$ python -q
>>> import numpy as np
>>> from numpy import linalg as LA
>>> np.set_printoptions(precision=3, suppress=True, linewidth=100, sign=" ")
>>> J = np.load("m.npy")
>>> J
array([[  1.2,   1.3,  -0.2],
       [  2. ,   0.5,  -0.9],
       [-22. ,   8. , -34. ],
       [  0.2,  -0.7,   1.2],
       [ -0.6,   0. ,   1.6],
       [  0.3,  -0.8,  -0.6],
       [ -1.5,   1.6,   1.2],
       [  1.8,  -1. ,   0. ],
       [ -0.9,   0.6,  -0.8],
       [  0.5,   1.2,   0.5],
       [ -0.2,   0.9,   0.6],
       [  1.1,  -0.5,   1.3],
       [ -0.4,   0.1,  -0.9],
       [ -1.9,  -0.5,  -0.2],
       [  0.5,   0. ,  -1.7],
       [  2. ,   0.1,   0.6],
       [  1.1,  -1.1,   2. ],
       [ -0.3,  -1.2,  -0.5]])
>>> # row 2 is much longer than the rest
>>> cov = np.cov(J, rowvar=False)
>>> J.std(axis=0)
array([ 5.222,  2.005,  7.892])
>>> np.argsort(-J.std(axis=0).round(6), kind="stable")
array([ 2,  0,  1])
>>> cov.shape
(3, 3)
>>> np.corrcoef(J.T)
array([[ 1.   , -0.904,  0.97 ],
       [-0.904,  1.   , -0.906],
       [ 0.97 , -0.906,  1.   ]])
>>> LA.eigvalsh(cov)[::-1]
array([ 97.193,   1.206,   0.685])
>>> cov
array([[ 28.871, -10.021,  42.336],
       [-10.021,   4.259, -15.184],
       [ 42.336, -15.184,  65.955]])
>>> np.polyfit(J[:, 1], J[:, 0], 1)
array([-2.353,  0.161])
>>> U, s, Vh = LA.svd(J, full_matrices=False)
>>> s / s[0]
array([ 1.   ,  0.11 ,  0.083])
>>> (s > 1e-8).sum()
np.int64(3)
>>> np.round(U.T @ J @ Vh.T, 3) + 0
array([[ 41.53 ,   0.   ,   0.   ],
       [  0.   ,   4.559,   0.   ],
       [  0.   ,   0.   ,   3.442]])
>>> np.abs(U[:, 0]).round(6).argmax()
np.int64(2)
>>> s
array([ 41.53 ,   4.559,   3.442])
>>> np.allclose(U * s @ Vh, J)
True
>>> np.round(Vh @ Vh.T, 3) + 0
array([[ 1.,  0.,  0.],
       [ 0.,  1.,  0.],
       [ 0.,  0.,  1.]])
>>> np.round(U.T @ U, 3) + 0
array([[ 1.,  0.,  0.],
       [ 0.,  1.,  0.],
       [ 0.,  0.,  1.]])
